>>> import numpy as np
>>> np.set_printoptions(precision=2, suppress=True, linewidth=120)
>>> Q, _ = np.linalg.qr(np.array([[0.8], [0.0], [0.7], [-0.7], [0.1], [1.3]]))
>>> F = Q @ Q.T
>>> F.round(2) + 0
array([[ 0.19,  0.  ,  0.17, -0.17,  0.02,  0.31],
       [ 0.  ,  0.  ,  0.  ,  0.  ,  0.  ,  0.  ],
       [ 0.17,  0.  ,  0.15, -0.15,  0.02,  0.27],
       [-0.17,  0.  , -0.15,  0.15, -0.02, -0.27],
       [ 0.02,  0.  ,  0.02, -0.02,  0.  ,  0.04],
       [ 0.31,  0.  ,  0.27, -0.27,  0.04,  0.51]])
>>> np.linalg.matrix_rank(F, rtol=0.1)
np.int64(1)
>>> np.linalg.cond(F) > 100
np.True_
>>> print(np.round(F @ F, 2) + 0)
[[ 0.19  0.    0.17 -0.17  0.02  0.31]
 [ 0.    0.    0.    0.    0.    0.  ]
 [ 0.17  0.    0.15 -0.15  0.02  0.27]
 [-0.17  0.   -0.15  0.15 -0.02 -0.27]
 [ 0.02  0.    0.02 -0.02  0.    0.04]
 [ 0.31  0.    0.27 -0.27  0.04  0.51]]
>>> np.round(np.linalg.det(F), 2)
np.float64(0.0)
>>> gram = F.T @ F
>>> print(np.round(np.trace(gram), 2), round(float((F ** 2).sum()), 2))
1.0 1.0
>>> np.round(np.linalg.eigvalsh(gram)[::-1], 2) + 0
array([1., 0., 0., 0., 0., 0.])
>>> np.allclose(gram, gram.T)
True
>>> rng = np.random.default_rng(30)
>>> z = rng.permutation(6)
>>> z
array([0, 4, 1, 5, 3, 2])
>>> other = F[z][:, z]
>>> np.round(np.trace(other), 2)
np.float64(1.0)
>>> np.allclose(other, F)
False
>>> round(float(np.linalg.det(other)), 2), np.round(np.linalg.det(F[z]), 2)
(0.0, np.float64(0.0))
>>> np.round(np.sort(np.abs(np.linalg.eigvals(other))), 2) + 0
array([0., 0., 0., 0., 0., 1.])
>>> w, vecs = np.linalg.eigh(F)
>>> np.unique(w.round(6) + 0, return_counts=True)[1]
array([5, 1])
>>> print(np.round(np.linalg.svd(F, compute_uv=False), 2) + 0)
[1. 0. 0. 0. 0. 0.]
>>> (w > 1e-8).sum(), (w < -1e-8).sum()
(np.int64(1), np.int64(0))
>>> arr = np.array([[-1.0, 3.0, -2.0, -2.0, -1.0, 0.0, -1.0],
...     [-2.0, 2.0, 2.0, 3.0, -3.0, 2.0, -3.0],
...     [2.0, -2.0, 3.0, 0.0, 0.0, -3.0, -3.0],
...     [0.0, 1.0, -2.0, 2.0, -1.0, -3.0, -3.0],
...     [-3.0, 2.0, -3.0, -3.0, -3.0, -3.0, 2.0],
...     [0.0, 0.0, 0.0, 0.0, 0.0, 1.0, -8.0],
...     [0.0, 0.0, 0.0, 0.0, 0.0, -9.0, 1.0]])
>>> x = np.array([2, 1, 2, 1, 1, 2, 0])
>>> h1 = np.maximum(arr @ x, 0)
>>> np.tanh(arr @ x)
array([-1.  ,  1.  ,  0.96, -1.  , -1.  ,  0.96, -1.  ])
